$ python -q
>>> import numpy as np
>>> np.set_printoptions(precision=2, suppress=True, linewidth=120)
>>> rnd = lambda a: np.round(a, 2) + 0
>>> E = np.loadtxt("layer2.csv", delimiter=",")
>>> E
array([[1.  , 0.5 , 0.25],
       [0.5 , 1.  , 0.5 ],
       [0.25, 0.5 , 1.  ]])
>>> f, v = E[1], E[2]
>>> rnd(f @ v)
np.float64(1.12)
>>> pr = (f @ v) / (f @ f) * f
>>> rnd(v - pr)
array([-0.12, -0.25,  0.62])
>>> K = np.load("run12.npy")
>>> K
array([[ 3,  0, -1],
       [ 0, -2, -4],
       [ 0,  0,  3]])
>>> q = K.astype(float).copy()
>>> for j in range(3):
...     q[:, j] -= q[:, :j] @ (q[:, :j].T @ q[:, j])
...     q[:, j] /= np.linalg.norm(q[:, j])
... 
>>> q.T @ K
array([[ 3.,  0., -1.],
       [ 0.,  2.,  4.],
       [ 0.,  0.,  3.]])
>>> q.T @ q
array([[1., 0., 0.],
       [0., 1., 0.],
       [0., 0., 1.]])
>>> data = np.array([[-8.03, -15.97, -27.94, -21.82],
...     [-7.96, -6.15, -2.92, -6.99],
...     [15.92, 6.0, -9.18, 5.1],
...     [-11.87, -9.94, -6.89, -12.11]])
>>> M2 = np.linalg.inv(data)
>>> np.allclose(M2, data.T)
False
>>> (np.abs(M2) > 1e-9).astype(int)
array([[1, 1, 1, 1],
       [1, 1, 1, 1],
       [1, 1, 1, 1],
       [1, 1, 1, 1]])
>>> rnd(np.linalg.det(data) * np.linalg.det(M2))
np.float64(1.0)
>>> rnd(data @ M2)
array([[1., 0., 0., 0.],
       [0., 1., 0., 0.],
       [0., 0., 1., 0.],
       [0., 0., 0., 1.]])
